$ python3 -q
>>> import numpy as np
>>> np.set_printoptions(precision=3, suppress=True, linewidth=100)
>>> def rd(a):
...     return np.round(a, 3) + 0
... 
>>> mat = np.array([[0, 1, -2, 2, 0, -1, 1],
...     [0, 1, 2, -1, -2, 1, 0],
...     [-1, 1, 0, 1, -1, -2, 2]])
>>> mat[-1] = mat[0] + 5 * mat[1]
>>> print(mat)
[[  0   1  -2   2   0  -1   1]
 [  0   1   2  -1  -2   1   0]
 [  0   6   8  -3 -10   4   1]]
>>> other = mat / np.sqrt((mat ** 2).mean(axis=1, keepdims=True))
>>> print(rd(mat - mat.mean(axis=1, keepdims=True)))
[[ -0.143   0.857  -2.143   1.857  -0.143  -1.143   0.857]
 [ -0.143   0.857   1.857  -1.143  -2.143   0.857  -0.143]
 [ -0.857   5.143   7.143  -3.857 -10.857   3.143   0.143]]
>>> print(np.linalg.matrix_rank(mat - mat.mean(axis=1, keepdims=True)))
2
>>> print([round(float(x), 3) for x in np.linalg.svd(mat, compute_uv=False)[:3]])
[15.439, 3.103, 0.0]
>>> print(np.linalg.cond(mat) > 100)
True
>>> print(np.argsort(-np.linalg.norm(mat, axis=0).round(6), kind="stable")[:3])
[4 2 1]
>>> F = np.array([[4.0, 1.0, 0.0, 0.0],
...     [0.0, 4.0, 1.0, 0.0],
...     [0.0, 0.0, 4.0, 1.0],
...     [0.0, 0.0, 0.0, 4.0]])
>>> other = F[0, 0] * F[1:] - np.outer(F[1:, 0], F[0])
>>> print(other)
[[ 0. 16.  4.  0.]
 [ 0.  0. 16.  4.]
 [ 0.  0.  0. 16.]]
>>> print(F[:, 0] / F[0, 0])
[1. 0. 0. 0.]
>>> q, Rm = np.linalg.qr(F)
>>> print(q.shape, Rm.shape)
(4, 4) (4, 4)
>>> print(abs(Rm[0, 0]), rd(np.linalg.norm(F[:, 0])))
4.0 4.0
>>> print(q @ Rm)
[[4. 1. 0. 0.]
 [0. 4. 1. 0.]
 [0. 0. 4. 1.]
 [0. 0. 0. 4.]]
>>> print(q.T @ q)
[[1. 0. 0. 0.]
 [0. 1. 0. 0.]
 [0. 0. 1. 0.]
 [0. 0. 0. 1.]]
>>> print(Rm)
[[4. 1. 0. 0.]
 [0. 4. 1. 0.]
 [0. 0. 4. 1.]
 [0. 0. 0. 4.]]
>>> print(np.linalg.matrix_rank(F - F[0, 0] * np.eye(4)))
3
>>> print(np.prod(np.diag(F)), rd(np.linalg.det(F)))
256.0 256.0
>>> other = np.array([[0, 0, 3], [2, 2, 0], [0, 0, 3], [1, 3, 2]])
>>> print(np.linalg.matrix_rank(F @ other))
3
>>> print(np.einsum("ik,kj->ij", F, other))
[[ 2.  2. 12.]
 [ 8.  8.  3.]
 [ 1.  3. 14.]
 [ 4. 12.  8.]]
>>> print(np.einsum("ik,kj->ji", F, other))
[[ 2.  8.  1.  4.]
 [ 2.  8.  3. 12.]
 [12.  3. 14.  8.]]
>>> print(F @ other)
[[ 2.  2. 12.]
 [ 8.  8.  3.]
 [ 1.  3. 14.]
 [ 4. 12.  8.]]
>>> print(np.einsum("ij,ij->i", F, F))
[17. 17. 17. 16.]
>>> u = np.array([2, 2, 1, 4])
>>> other = F + np.outer(u, np.eye(4)[3])
>>> print(rd(np.linalg.det(other) / np.linalg.det(F)), rd(1 + np.linalg.solve(F, u)[3]))
2.0 2.0
>>> print(np.linalg.matrix_rank(other - F))
1
>>> print(other)
[[4. 1. 0. 2.]
 [0. 4. 1. 2.]
 [0. 0. 4. 2.]
 [0. 0. 0. 8.]]
>>> print(np.linalg.matrix_rank(np.linalg.inv(other) - np.linalg.inv(F), tol=1e-8))
1
>>> A = np.load("mat.npy")
>>> print(A)
[[-2  0  1 -1  3  3]
 [ 3 -2  0  1 -1  3]
 [ 3  3 -2  0  1 -1]
 [-1  3  3 -2  0  1]
 [ 1 -1  3  3 -2  0]
 [ 0  1 -1  3  3 -2]]
>>> print(np.allclose(A[:-1].T @ np.linalg.lstsq(A[:-1].T, A[-1])[0], A[-1]))
True
>>> print(np.unique(A.round(6), axis=0).shape)
(6, 6)
>>> print(rd(A @ np.linalg.pinv(A) @ A))
[[-2.  0.  1. -1.  3.  3.]
 [ 3. -2.  0.  1. -1.  3.]
 [ 3.  3. -2.  0.  1. -1.]
 [-1.  3.  3. -2.  0.  1.]
 [ 1. -1.  3.  3. -2.  0.]
 [ 0.  1. -1.  3.  3. -2.]]
>>> A.inv()
Traceback (most recent call last):
  File "<python-input-41>", line 1, in <module>
    A.inv()
    ^^^^^
AttributeError: 'numpy.ndarray' object has no attribute 'inv'
>>> print(A @ A)
[[ 11   0  -1  22  -2 -14]
 [-14  11   0  -1  22  -2]
 [ -2 -14  11   0  -1  22]
 [ 22  -2 -14  11   0  -1]
 [ -1  22  -2 -14  11   0]
 [  0  -1  22  -2 -14  11]]
>>> left, sv, Vt = np.linalg.svd(A)
>>> print(np.argmax(sv[:-1] / (sv[1:] + 1e-6)) + 1)
5
>>> other = left[:, :5] @ np.diag(sv[:5]) @ Vt[:5]
>>> print(np.linalg.matrix_rank(other))
5
>>> print(rd(np.linalg.norm(A - other) / np.linalg.norm(A)))
0.0
>>> print(np.linalg.matrix_rank(A, rtol=0.05))
5
>>> print(rd(np.sort(np.abs(np.fft.fft(A[0])))), rd(np.sort(np.linalg.svd(A, compute_uv=False))))
[0.    4.    4.583 4.583 6.557 6.557] [0.    4.    4.583 4.583 6.557 6.557]
>>> print(rd(np.fft.fft(A[0])))
[ 4. +0.j    -1.5+4.33j  -6.5+0.866j  0. +0.j    -6.5-0.866j -1.5-4.33j ]
>>> print((A @ A)[0])
[ 11   0  -1  22  -2 -14]
>>> print(A @ np.ones(6))
[4. 4. 4. 4. 4. 4.]
>>> t = np.radians(108)
>>> Rm = np.eye(6)
>>> Rm[4, 4] = Rm[2, 2] = np.cos(t)
>>> Rm[4, 2], Rm[2, 4] = -np.sin(t), np.sin(t)
>>> print(rd(Rm))
[[ 1.     0.     0.     0.     0.     0.   ]
 [ 0.     1.     0.     0.     0.     0.   ]
 [ 0.     0.    -0.309  0.     0.951  0.   ]
 [ 0.     0.     0.     1.     0.     0.   ]
 [ 0.     0.    -0.951  0.    -0.309  0.   ]
 [ 0.     0.     0.     0.     0.     1.   ]]
>>> other = A @ Rm.T
>>> print(rd(other))
[[-2.     0.     2.544 -1.    -1.878  3.   ]
 [ 3.    -2.    -0.951  1.     0.309  3.   ]
 [ 3.     3.     1.569  0.     1.593 -1.   ]
 [-1.     3.    -0.927 -2.    -2.853  1.   ]
 [ 1.    -1.    -2.829  3.    -2.235  0.   ]
 [ 0.     1.     3.162  3.     0.024 -2.   ]]
>>> print(np.allclose(np.linalg.norm(A, axis=1), np.linalg.norm(other, axis=1)))
True
>>> print(rd(np.abs(other - A).max(axis=0)))
[0.    0.    5.829 0.    4.878 0.   ]
